>>> import numpy as np
>>> from numpy import linalg as LA
>>> np.set_printoptions(precision=1, suppress=True, linewidth=200)
>>> X = np.array([[0.0, 0.0, 1.0, 1.0],
...     [0.0, 0.0, 0.0, 0.0],
...     [1.0, 0.0, 0.0, 0.0],
...     [1.0, 0.0, 0.0, 0.0]])
>>> np.argsort(-LA.norm(X, axis=0).round(6), kind="stable")[:3]
array([0, 2, 3])
>>> arr = np.load("run6.npy")
>>> arr
array([[-2,  6,  0,  2],
       [ 1, -3,  0, -1],
       [ 1, -3,  0, -1]])
>>> r = LA.matrix_rank(arr)
>>> r
np.int64(1)
>>> ns = LA.svd(arr)[2][r:].T
>>> [int(LA.matrix_rank(arr[:i])) for i in range(1, len(arr) + 1)]
[1, 1, 1]
>>> np.round(arr @ ns, 1) + 0
array([[0., 0., 0.],
       [0., 0., 0.],
       [0., 0., 0.]])
>>> W0 = np.array([[0, -1, 0, 0], [0, -1, 0, 0], [-1, -2, -1, -1]])
>>> U, sig, vt = LA.svd(W0)
>>> sig.round(1) + 0
array([2.9, 0.9, 0. ])
>>> np.argmax(sig[:-1] / (sig[1:] + 1e-6)) + 1
np.int64(2)
>>> B = U[:, :2] @ np.diag(sig[:2]) @ vt[:2]
>>> print(round(float(LA.norm(W0 - B) / LA.norm(W0)), 1))
0.0
>>> round(float(np.abs(W0 - B).max()), 1)
0.0
>>> LA.matrix_rank(W0, rtol=0.05)
np.int64(2)
>>> np.round(LA.norm(W0 - B, 2), 1), np.round(sig[2], 1)
(np.float64(0.0), np.float64(0.0))
>>> LA.matrix_rank(B)
np.int64(2)
>>> U, sig, vt = LA.svd(W0)
>>> V = vt[:(sig > 1e-8).sum()]
>>> rng = np.random.default_rng(74)
>>> x0 = W0[0] + 5 * W0[1] + rng.integers(2) * np.eye(4)[1]
>>> print(x0)
[ 0. -6.  0.  0.]
>>> round(float(LA.norm(x0 - V.T @ V @ x0)), 1)
0.0
>>> LA.matrix_rank(np.vstack([W0, x0]))
np.int64(2)
>>> np.allclose(V.T @ V @ x0, x0)
True
>>> B = np.array([[1, 2, 2], [3, 2, 3]])
>>> cent = np.kron(B, W0)
>>> LA.matrix_rank(cent)
np.int64(4)
>>> round(float(LA.norm(cent, 2)), 1), np.round(LA.norm(B, 2) * LA.norm(W0, 2), 1)
(15.8, np.float64(15.8))
>>> print(cent.shape)
(6, 12)
>>> r = LA.matrix_rank(W0)
>>> print(r)
2
>>> ns = LA.svd(W0)[2][r:].T
>>> [int(LA.matrix_rank(W0[:i])) for i in range(1, len(W0) + 1)]
[1, 1, 2]
>>> [int(LA.matrix_rank(np.delete(W0, i, axis=0))) for i in range(3)]
[2, 2, 1]
>>> ns.shape
(4, 2)
>>> np.allclose(W0 @ ns, 0)
True
>>> t = np.radians(72)
>>> Rm = np.eye(4)
>>> Rm[2, 2] = Rm[1, 1] = np.cos(t)
>>> Rm[2, 1], Rm[1, 2] = -np.sin(t), np.sin(t)
>>> print(Rm)
[[ 1.   0.   0.   0. ]
 [ 0.   0.3  1.   0. ]
 [ 0.  -1.   0.3  0. ]
 [ 0.   0.   0.   1. ]]
>>> B = W0 @ Rm.T
>>> B
array([[ 0. , -0.3,  1. ,  0. ],
       [ 0. , -0.3,  1. ,  0. ],
       [-1. , -1.6,  1.6, -1. ]])
>>> np.round(LA.svd(W0, compute_uv=False), 1) + 0, np.round(LA.svd(B, compute_uv=False), 1) + 0
(array([2.9, 0.9, 0. ]), array([2.9, 0.9, 0. ]))
>>> round(float(LA.det(Rm)), 1), np.round(np.trace(Rm), 1)
(1.0, np.float64(2.6))
>>> np.abs(B - W0).max(axis=0)
array([0. , 0.7, 2.6, 0. ])
>>> E = np.load("block6.npy")
>>> E
array([[-2,  4, -2,  1],
       [-2,  4, -2,  1],
       [-6,  0, -6, -3],
       [-3,  3, -3,  0]])
>>> w1 = np.array([[2, 3, 1, 2], [1, 3, 1, 3], [1, 2, 0, 3], [1, 3, 0, 2]])
>>> beta = np.array([3, 0, 3, 0])
>>> H = np.maximum(E @ w1 + beta, 0)
>>> (H > 0).mean(axis=0)
array([0.5, 0.5, 0.8, 0.5])
>>> LA.matrix_rank(H)
np.int64(2)
>>> cent = np.array([[-2, 1], [2, 2], [-1, 1], [-1, 1]])
>>> w1 @ cent
array([[-1, 11],
       [ 0, 11],
       [-1,  8],
       [ 2,  9]])
>>> print((H @ cent).round(6).argmax(axis=1))
[1 1 0 1]
>>> H @ cent
array([[-3, 21],
       [-3, 21],
       [ 0,  0],
       [-3,  3]])
>>> T = np.stack([E, -1 * E, E[::-1]])
>>> LA.matrix_rank(T.reshape(3, -1))
np.int64(2)
>>> (T @ E.T).shape
(3, 4, 4)
>>> lab = rng.permutation(4)
>>> lab
array([0, 2, 3, 1])
>>> B = E[lab][:, lab]
>>> np.allclose(B, E)
False
>>> np.trace(B)
np.int64(-4)
>>> E.reshape(-1, 2)
array([[-2,  4],
       [-2,  1],
       [-2,  4],
       [-2,  1],
       [-6,  0],
       [-6, -3],
       [-3,  3],
       [-3,  0]])
>>> T = E.reshape(4, 2, -1)
>>> np.einsum("ihd,jhd->hij", T, T).shape
(2, 4, 4)
>>> np.swapaxes(T, 1, 2)[3]
array([[-3, -3],
       [ 3,  0]])
>>> B = E / np.sqrt((E ** 2).mean(axis=1, keepdims=True))
>>> LA.matrix_rank(B) == LA.matrix_rank(E)
np.True_
>>> LA.matrix_rank(E - E.mean(axis=1, keepdims=True))
np.int64(1)
>>> lab = rng.integers(0, 3, 4)
>>> feats = np.triu((lab[:, None] == lab) & (rng.random((4, 4)) < 0.8), 1).astype(int)
>>> feats += feats.T
>>> feats
array([[0, 1, 1, 1],
       [1, 0, 1, 0],
       [1, 1, 0, 1],
       [1, 0, 1, 0]])
>>> np.round(LA.norm(feats, 2) / LA.norm(feats), 1)
np.float64(0.8)
>>> hat = np.triu(np.array([[1, 0, 3, 5], [1, 3, 5, 2], [1, 2, 0, 0], [0, 0, 2, 4]]), 1) + np.eye(4)
>>> B = hat @ feats @ LA.inv(hat)
>>> np.trace(B), np.trace(feats)
(np.float64(0.0), np.int64(0))
>>> print(B)
[[  8.   4. -38. -44.]
 [  8.   5. -46. -45.]
 [  1.   1.  -8.  -6.]
 [  1.   0.  -2.  -5.]]
>>> B = feats / np.sqrt((feats ** 2).mean(axis=1, keepdims=True))
>>> LA.matrix_rank(B) == LA.matrix_rank(feats)
np.True_
>>> print(LA.matrix_rank(feats - feats.mean(axis=1, keepdims=True)))
2
>>> feats - feats.mean(axis=1, keepdims=True)
array([[-0.8,  0.2,  0.2,  0.2],
       [ 0.5, -0.5,  0.5, -0.5],
       [ 0.2,  0.2, -0.8,  0.2],
       [ 0.5, -0.5,  0.5, -0.5]])
>>> print(LA.norm(B, axis=1))
[2. 2. 2. 2.]
>>> B[1]
array([1.4, 0. , 1.4, 0. ])
>>> data = np.loadtxt("arr.csv", delimiter=",")
>>> data
array([[ 1., -1.,  1., -1.],
       [ 1.,  0.,  0.,  0.],
       [ 1.,  1.,  1.,  1.],
       [ 1.,  2.,  4.,  8.]])
>>> B = LA.invert(data)
Traceback (most recent call last):
  File "<python-input-95>", line 1, in <module>
    B = LA.invert(data)
        ^^^^^^^^^
AttributeError: module 'numpy.linalg' has no attribute 'invert'
>>> B = LA.inv(data)
>>> print(np.allclose(B, data.T))
False
>>> round(float(LA.det(data) * LA.det(B)), 1)
1.0
>>> B.round(1) + 0
array([[ 0. ,  1. ,  0. ,  0. ],
       [-0.3, -0.5,  1. , -0.2],
       [ 0.5, -1. ,  0.5,  0. ],
       [-0.2,  0.5, -0.5,  0.2]])
>>> round(LA.cond(data), 1)
np.float64(17.3)
>>> round(float(LA.slogdet(data)[0]), 1)
1.0
>>> (np.abs(B) > 1e-9).astype(int)
array([[0, 1, 0, 0],
       [1, 1, 1, 1],
       [1, 1, 1, 0],
       [1, 1, 1, 1]])
>>> x0 = np.array([0, 0, 5, 2])
>>> print(data @ x0)
[ 3.  0.  7. 36.]
>>> print(data @ (2 * x0))
[ 6.  0. 14. 72.]
>>> np.sign((data @ x0).round(6))
array([1., 0., 1., 1.])
>>> B = np.array([[0, 3], [2, 2], [0, 3]])
>>> m1 = np.kron(np.eye(3, dtype=int), B)
>>> m1
array([[0, 3, 0, 0, 0, 0],
       [2, 2, 0, 0, 0, 0],
       [0, 3, 0, 0, 0, 0],
       [0, 0, 0, 3, 0, 0],
       [0, 0, 2, 2, 0, 0],
       [0, 0, 0, 3, 0, 0],
       [0, 0, 0, 0, 0, 3],
       [0, 0, 0, 0, 2, 2],
       [0, 0, 0, 0, 0, 3]])
>>> B = np.c_[m1[:, :5] @ np.array([[3, 1, 2, 1, 0],
...     [3, 3, 3, 2, 2],
...     [2, 1, 0, 2, 0],
...     [3, 2, 3, 2, 1],
...     [3, 0, 1, 0, 2]]), np.array([-1, 2, -2, 1, 0, 3, -1, -1, 2])]
>>> print(B)
[[ 9  9  9  6  6 -1]
 [12  8 10  6  4  2]
 [ 9  9  9  6  6 -2]
 [ 9  6  9  6  3  1]
 [10  6  6  8  2  0]
 [ 9  6  9  6  3  3]
 [ 0  0  0  0  0 -1]
 [ 6  0  2  0  4 -1]
 [ 0  0  0  0  0  2]]
>>> np.round(LA.norm(B - m1 @ LA.lstsq(m1, B)[0], axis=0), 1) + 0
array([0. , 0. , 0. , 0. , 0. , 2.6])
>>> LA.norm(LA.qr(m1)[0].T @ B, axis=0) ** 2 / ((B ** 2).sum(axis=0) + 1e-12)
array([1. , 1. , 1. , 1. , 1. , 0.7])
>>> x0 = np.array([2, 0, 5, 0, 2, 3])
>>> rhs = m1 @ x0
>>> beta, lr = np.zeros(6), 1 / LA.norm(m1, 2) ** 2
>>> for i in range(30):
...     beta -= lr * m1.T @ (m1 @ beta - rhs)
...     if i % 10 == 0: print(i, round(LA.norm(m1 @ beta - rhs), 1))
... 
0 8.3
10 1.9
20 0.4
>>> print(beta.round(1) + 0)
[2.  0.  4.9 0.  2.  3. ]
>>> F = np.load("mat.npy")
>>> F
array([[0, 0, 2, 1],
       [0, 0, 0, 0],
       [0, 0, 0, 1],
       [0, 0, 0, 0]])
>>> LA.matrix_rank(F, rtol=0.1)
np.int64(2)
>>> print([round(float(x), 1) for x in LA.svd(F, compute_uv=False)[:3]])
[2.3, 0.9, 0.0]
>>> np.argsort(-LA.norm(F, axis=0).round(6), kind="stable")[:3]
array([2, 3, 0])
>>> LA.cond(F) > 100
np.True_
>>> LA.lstsq(F[:-1].T, F[-1])[2]
np.int32(2)
>>> np.allclose(F[:-1].T @ LA.lstsq(F[:-1].T, F[-1])[0], F[-1])
True
>>> round(np.trace(LA.pinv(F) @ F), 1)
np.float64(2.0)
>>> try:
...     LA.inv(F)
... except LA.LinAlgError as e:
...     print("failed:", e)
... 
failed: Singular matrix
